>>> import numpy as np
>>> np.set_printoptions(precision=2, suppress=True, linewidth=140, sign=" ")
>>> rd = lambda a: np.round(a, 2) + 0
>>> arr = np.load("dump.npy")
>>> print(arr)
[[ 4.08 -0.02  0.1   1.13]
 [ 3.95 -0.03  0.08  0.93]
 [ 3.97  0.01 -0.03  0.92]
 [ 4.03 -0.08 -0.01  1.08]
 [ 3.86 -0.14  0.07  0.92]
 [ 1.91  1.94  4.04  3.12]
 [ 2.03  1.87  3.9   3.  ]
 [ 2.03  2.14  4.08  2.9 ]
 [ 1.92  2.21  4.13  3.16]
 [ 1.92  2.02  3.89  2.9 ]]
>>> dist = np.linalg.norm(arr[:, None] - arr[None], axis=-1)
>>> rd(dist[7])
array([ 5.28,  5.32,  5.4 ,  5.38,  5.34,  0.32,  0.34,  0.  ,  0.3 ,  0.25])
>>> print(dist.shape)
(10, 10)
>>> rd(np.linalg.norm(arr - arr.mean(axis=0), axis=1))
array([ 2.59,  2.64,  2.71,  2.7 ,  2.66,  2.71,  2.48,  2.69,  2.89,  2.54])
>>> print(np.flatnonzero(dist[7] < dist.mean() / 2))
[ 5  6  7  8  9]
>>> print(rd(np.linalg.norm(arr, axis=1)))
[ 4.23  4.06  4.08  4.17  3.97  5.79  5.64  5.81  5.97  5.6 ]
>>> A = np.array([[50.85, 4.95, 29.79, -0.6],
...     [15.24, -17.8, 11.75, -14.99],
...     [0.84, 30.75, 0.41, -1.75],
...     [9.34, 23.42, 19.95, 17.77],
...     [9.94, 3.15, -6.42, 31.91],
...     [15.16, 13.17, -14.88, -19.45],
...     [21.12, -16.8, -0.15, 1.91],
...     [-30.35, -1.77, 0.9, -7.72],
...     [18.71, -1.71, 25.29, -38.8],
...     [-23.0, 0.92, -30.98, -11.06],
...     [37.42, 5.21, -48.48, 28.4],
...     [-8.91, 36.27, -5.03, -8.67]])
>>> Xc = A - A.mean(axis=0)
>>> Uu, sigma, Vh = np.linalg.svd(Xc, full_matrices=False)
>>> rd(sigma)
array([ 84.73,  80.27,  57.9 ,  45.64])
>>> rd(sigma ** 2 / (sigma ** 2).sum())
array([ 0.38,  0.34,  0.18,  0.11])
>>> rd(np.abs(Vh[-1]))
array([ 0.42,  0.54,  0.41,  0.61])
>>> (np.sign(Uu[:, 0]) == np.sign(Uu[0, 0])).astype(int)
array([ 1,  1,  0,  1,  0,  0,  1,  0,  1,  0,  0,  0])
>>> np.abs(Uu[:, 0]).argmax()
np.int64(0)
>>> C2 = np.cov(A, rowvar=False)
>>> print(rd(C2))
[[ 530.19  -72.72  104.56   99.49]
 [ -72.72  283.68  -16.84   45.  ]
 [ 104.56  -16.84  512.32 -160.82]
 [  99.49   45.   -160.82  406.26]]
>>> np.argwhere(np.triu(np.abs(np.corrcoef(A.T)) > 0.8, 1))
array([], shape=(0, 2), dtype=int64)
>>> rd(np.polyfit(A[:, 1], A[:, 3], 1))
array([ 0.16, -2.98])
>>> rd(np.linalg.eigvalsh(C2)[::-1])
array([ 652.59,  585.71,  304.78,  189.38])
>>> print(rd(np.median(A, axis=0)))
[12.55  4.05  0.13 -4.73]
>>> np.argsort(-A.std(axis=0).round(6), kind="stable")
array([ 0,  2,  3,  1])
>>> rd(A.std(axis=0))
array([ 22.05,  16.13,  21.67,  19.3 ])
>>> print(C2.shape)
(4, 4)
>>> Xc = arr - arr.mean(axis=0)
>>> Uu, sigma, Vh = np.linalg.svd(Xc, full_matrices=False)
>>> np.abs(Vh[0]).argmax()
np.int64(2)
>>> np.searchsorted(np.cumsum(sigma ** 2) / (sigma ** 2).sum(), 0.9) + 1
np.int64(1)
>>> rd(Vh[0] * np.sign(Vh[0, np.abs(Vh[0]).argmax()]))
array([-0.38,  0.39,  0.75,  0.38])
>>> np.abs(Uu[:, 0]).argmax()
np.int64(8)
>>> rd(sigma)
array([ 8.41,  0.3 ,  0.27,  0.14])
>>> z = A[:, 1] > np.median(A[:, 1])
>>> r0 = A[z].mean(axis=0) - A[~z].mean(axis=0)
>>> rd((((A - A.mean(axis=0)) @ r0 > 0) == z).mean())
np.float64(0.92)
>>> ((A - A.mean(axis=0)) @ r0 > 0).astype(int)
array([ 1,  0,  1,  1,  1,  1,  0,  0,  0,  0,  1,  1])
>>> rd(r0)
array([15.51, 24.63, -3.1 ,  9.07])
>>> r0 = np.array([0, 0, 0])
>>> print(np.polyval(r0, A[0]))
[ 0.  0.  0.  0.]
>>> rd(np.correlate(A[0], A[4], "full"))
array([1622.62, -168.5 , 1079.  ,  310.64,  146.89,  294.22,   -5.96])
>>> E = np.load("out4.npy")
>>> print(E)
[[ 0  0  0  0]
 [ 0  0  0  0]
 [ 3 -3  0  1]
 [ 0  0  0  0]
 [-2 -2  1  1]
 [-2 -1 -1 -1]
 [-2 -1 -1 -1]
 [ 6  0 -3  1]
 [ 3 -3  0  1]
 [-2 -1 -1 -1]
 [ 3  3 -3  0]
 [-2 -1 -1 -1]
 [ 0  0  0  0]
 [ 0  0  0  0]
 [ 2 -3 -3  1]
 [ 3  3 -3  0]
 [ 0  0  0  0]
 [-2 -1 -1 -1]
 [ 0  0  0  0]
 [ 4 -1 -4  0]
 [ 1  2 -4 -1]
 [ 0  0  0  0]
 [-4 -3  0  0]
 [ 1  2 -4 -1]]
>>> def softmax(z):
...     e = np.exp(z - z.max(axis=-1, keepdims=True))
...     return e / e.sum(axis=-1, keepdims=True)
... 
>>> rd(softmax(E[4]))
array([ 0.02,  0.02,  0.48,  0.48])
>>> rd(softmax(10 * E[4]))
array([ 0. ,  0. ,  0.5,  0.5])
>>> scores = E @ E.T / np.sqrt(4)
>>> softmax(scores).round(6).argmax(axis=1)
array([  0,   0,   2,   0,  22,  22,  22,   7,   2,  22,   7,  22,   0,   0,  14,   7,   0,  22,   0,   7,  20,   0,  22,  20])
>>> W1 = np.array([[2, -1, -6], [-7, -2, -6], [6, 4, 3], [-3, 2, 6]])
>>> c = np.array([-2, 2, 0])
>>> act = np.maximum(E @ W1 + c, 0)
>>> (act > 0).astype(int)
array([[ 0,  1,  0],
       [ 0,  1,  0],
       [ 1,  1,  1],
       [ 0,  1,  0],
       [ 1,  1,  1],
       [ 0,  0,  1],
       [ 0,  0,  1],
       [ 0,  0,  0],
       [ 1,  1,  1],
       [ 0,  0,  1],
       [ 0,  0,  0],
       [ 0,  0,  1],
       [ 0,  1,  0],
       [ 0,  1,  0],
       [ 1,  0,  1],
       [ 0,  0,  0],
       [ 0,  1,  0],
       [ 0,  0,  1],
       [ 0,  1,  0],
       [ 0,  0,  0],
       [ 0,  0,  0],
       [ 0,  1,  0],
       [ 1,  1,  1],
       [ 0,  0,  0]])
>>> np.linalg.matrix_rank(act)
np.int64(3)
>>> basis = np.array([[3, -3, 0], [-1, 0, 1], [3, 1, 1]])
>>> (act @ basis).round(6).argmax(axis=1)
array([ 2,  2,  0,  2,  0,  0,  0,  0,  0,  0,  0,  0,  2,  2,  0,  0,  2,  0,  2,  0,  0,  2,  0,  0])
>>> act @ basis
array([[ -2,   0,   2],
       [ -2,   0,   2],
       [ 77, -60,  13],
       [ -2,   0,   2],
       [118,   0,  47],
       [ 27,   9,   9],
       [ 27,   9,   9],
       [  0,   0,   0],
       [ 77, -60,  13],
       [ 27,   9,   9],
       [  0,   0,   0],
       [ 27,   9,   9],
       [ -2,   0,   2],
       [ -2,   0,   2],
       [ 15,  -3,   3],
       [  0,   0,   0],
       [ -2,   0,   2],
       [ 27,   9,   9],
       [ -2,   0,   2],
       [  0,   0,   0],
       [  0,   0,   0],
       [ -2,   0,   2],
       [147,   9,  54],
       [  0,   0,   0]])
